In [1]: import numpy as np

In [2]: from numpy import linalg as LA

In [3]: np.set_printoptions(precision=2, suppress=True, linewidth=160)

In [4]: def rd(a):
   ...:     return np.round(a, 2) + 0
   ...: 

In [5]: W0 = np.load("arr.npy")

In [6]: print(W0)
[[-2.  0. -3.]
 [ 0. -2.  0.]
 [-3.  0. -2.]]

In [7]: evals, vecs = LA.eig(W0)

In [8]: print(rd(evals))
[ 1. -5. -2.]

In [9]: print(rd(W0 @ vecs[:, 0] - evals[0] * vecs[:, 0]))
[0. 0. 0.]

In [10]: evals, vecs = LA.eigh(W0)

In [11]: vec = np.array([1, 5, 3])

In [12]: print(np.abs(W0).sum(axis=1).max(), np.abs(evals).max())
5.0 5.0

In [13]: print(rd(vecs * np.maximum(evals, 0) @ vecs.T))
[[ 0.5  0.  -0.5]
 [ 0.   0.   0. ]
 [-0.5  0.   0.5]]

In [14]: data = np.load("m.npy")

In [15]: print(data)
[[ 1 -1 -1  1 -1  1  1 -1]
 [ 1 -1 -1  1  1 -1 -1  1]
 [ 1 -1  1 -1 -1  1 -1  1]
 [ 1 -1  1 -1  1 -1  1 -1]
 [ 1  1  1  1  1  1  1  1]
 [ 1  1 -1 -1 -1 -1  1  1]]

In [16]: left, sv, VT = LA.svd(data, full_matrices=False)

In [17]: print(rd(np.sqrt((sv ** 2).sum())), rd(LA.norm(data)))
6.93 6.93

In [18]: print(np.allclose(left * sv @ VT, data))
True

In [19]: print(rd(left.T @ data @ VT.T))
[[2.83 0.   0.   0.   0.   0.  ]
 [0.   2.83 0.   0.   0.   0.  ]
 [0.   0.   2.83 0.   0.   0.  ]
 [0.   0.   0.   2.83 0.   0.  ]
 [0.   0.   0.   0.   2.83 0.  ]
 [0.   0.   0.   0.   0.   2.83]]

In [20]: print((sv > 1e-8).sum())
6
